>>> import numpy as np
>>> np.set_printoptions(precision=1, suppress=True, linewidth=200)
>>> M = np.load("mat.npy")
>>> M
array([[5, 0, 0, 0],
       [0, 9, 0, 0],
       [0, 0, 0, 1],
       [0, 0, 2, 0]])
>>> # 3 groups of indices that never mix
>>> Q, r_ = np.linalg.qr(M)
>>> r_
array([[ 5.,  0.,  0.,  0.],
       [ 0.,  9.,  0.,  0.],
       [ 0.,  0., -2.,  0.],
       [ 0.,  0.,  0., -1.]])
>>> Q
array([[ 1.,  0.,  0.,  0.],
       [-0.,  1.,  0.,  0.],
       [-0., -0.,  0., -1.],
       [-0., -0., -1.,  0.]])
>>> Q.shape, r_.shape
((4, 4), (4, 4))
>>> np.abs(np.diag(r_))
array([5., 9., 2., 1.])
>>> F = np.tanh(np.array([[-2.1, 0.4, 1.3],
...     [-0.2, -1.1, -0.7],
...     [-1.5, -0.2, -1.3],
...     [0.0, 0.1, 0.5],
...     [-0.1, 0.2, 0.0],
...     [0.3, 1.4, -0.3],
...     [2.9, -0.2, 0.3],
...     [0.6, -0.3, -0.8],
...     [-1.2, -0.3, -1.1],
...     [1.1, -0.9, 0.9],
...     [1.4, 0.2, 0.3],
...     [-1.1, -1.0, -1.0],
...     [1.5, 0.2, -0.9],
...     [0.6, -0.9, -0.2],
...     [-1.1, -0.5, 0.2],
...     [1.3, -0.4, -0.2],
...     [1.4, -0.1, 0.2],
...     [-0.7, -1.1, 2.2],
...     [-1.1, -0.8, 0.1],
...     [-0.9, 0.4, 0.0],
...     [-0.4, -0.8, -0.4],
...     [1.5, 0.0, 0.3],
...     [-0.4, -1.3, -0.7]]) @ np.array([[0.6, -0.5, -1.9, -0.4, 1.3],
...     [0.5, -1.7, -1.8, 0.6, -0.7],
...     [-1.8, -0.6, -0.7, -1.1, 1.7]]))
>>> F.round(1) + 0
array([[-1. , -0.4,  1. , -0.3, -0.7],
       [ 0.5,  1. ,  1. ,  0.2, -0.6],
       [ 0.9,  1. ,  1. ,  1. , -1. ],
       [-0.7, -0.4, -0.5, -0.5,  0.7],
       [ 0. , -0.3, -0.2,  0.2, -0.3],
       [ 0.9, -1. , -1. ,  0.8, -0.8],
       [ 0.8, -0.9, -1. , -0.9,  1. ],
       [ 0.9,  0.6,  0. ,  0.4, -0.4],
       [ 0.8,  0.9,  1. ,  0.9, -1. ],
       [-0.9,  0.4, -0.8, -1. ,  1. ],
       [ 0.4, -0.8, -1. , -0.6,  1. ],
       [ 0.6,  1. ,  1. ,  0.7, -1. ],
       [ 1. , -0.5, -1. ,  0.5,  0.3],
       [ 0.3,  0.9,  0.6, -0.5,  0.8],
       [-0.9,  0.9,  1. , -0.1, -0.6],
       [ 0.7,  0.1, -0.9, -0.5,  0.9],
       [ 0.4, -0.6, -1. , -0.7,  1. ],
       [-1. ,  0.7,  0.9, -1. ,  1. ],
       [-0.8,  1. ,  1. , -0.1, -0.6],
       [-0.3, -0.2,  0.8,  0.5, -0.9],
       [ 0.1,  0.9,  1. ,  0.1, -0.6],
       [ 0.3, -0.7, -1. , -0.7,  1. ],
       [ 0.4,  1. ,  1. ,  0.1, -0.7]])
>>> Q, r_ = np.linalg.qr(F)
>>> round(abs(r_[0, 0]), 1), round(float(np.linalg.norm(F[:, 0])), 1)
(np.float64(3.4), 3.4)
>>> np.abs(np.diag(r_))
array([3.4, 3.6, 2.4, 2.1, 1.2])
>>> np.round(Q @ r_, 1) + 0
array([[-1. , -0.4,  1. , -0.3, -0.7],
       [ 0.5,  1. ,  1. ,  0.2, -0.6],
       [ 0.9,  1. ,  1. ,  1. , -1. ],
       [-0.7, -0.4, -0.5, -0.5,  0.7],
       [ 0. , -0.3, -0.2,  0.2, -0.3],
       [ 0.9, -1. , -1. ,  0.8, -0.8],
       [ 0.8, -0.9, -1. , -0.9,  1. ],
       [ 0.9,  0.6,  0. ,  0.4, -0.4],
       [ 0.8,  0.9,  1. ,  0.9, -1. ],
       [-0.9,  0.4, -0.8, -1. ,  1. ],
       [ 0.4, -0.8, -1. , -0.6,  1. ],
       [ 0.6,  1. ,  1. ,  0.7, -1. ],
       [ 1. , -0.5, -1. ,  0.5,  0.3],
       [ 0.3,  0.9,  0.6, -0.5,  0.8],
       [-0.9,  0.9,  1. , -0.1, -0.6],
       [ 0.7,  0.1, -0.9, -0.5,  0.9],
       [ 0.4, -0.6, -1. , -0.7,  1. ],
       [-1. ,  0.7,  0.9, -1. ,  1. ],
       [-0.8,  1. ,  1. , -0.1, -0.6],
       [-0.3, -0.2,  0.8,  0.5, -0.9],
       [ 0.1,  0.9,  1. ,  0.1, -0.6],
       [ 0.3, -0.7, -1. , -0.7,  1. ],
       [ 0.4,  1. ,  1. ,  0.1, -0.7]])
>>> np.round(Q.T @ Q, 1) + 0
array([[1., 0., 0., 0., 0.],
       [0., 1., 0., 0., 0.],
       [0., 0., 1., 0., 0.],
       [0., 0., 0., 1., 0.],
       [0., 0., 0., 0., 1.]])
>>> Q.shape, r_.shape
((23, 5), (5, 5))
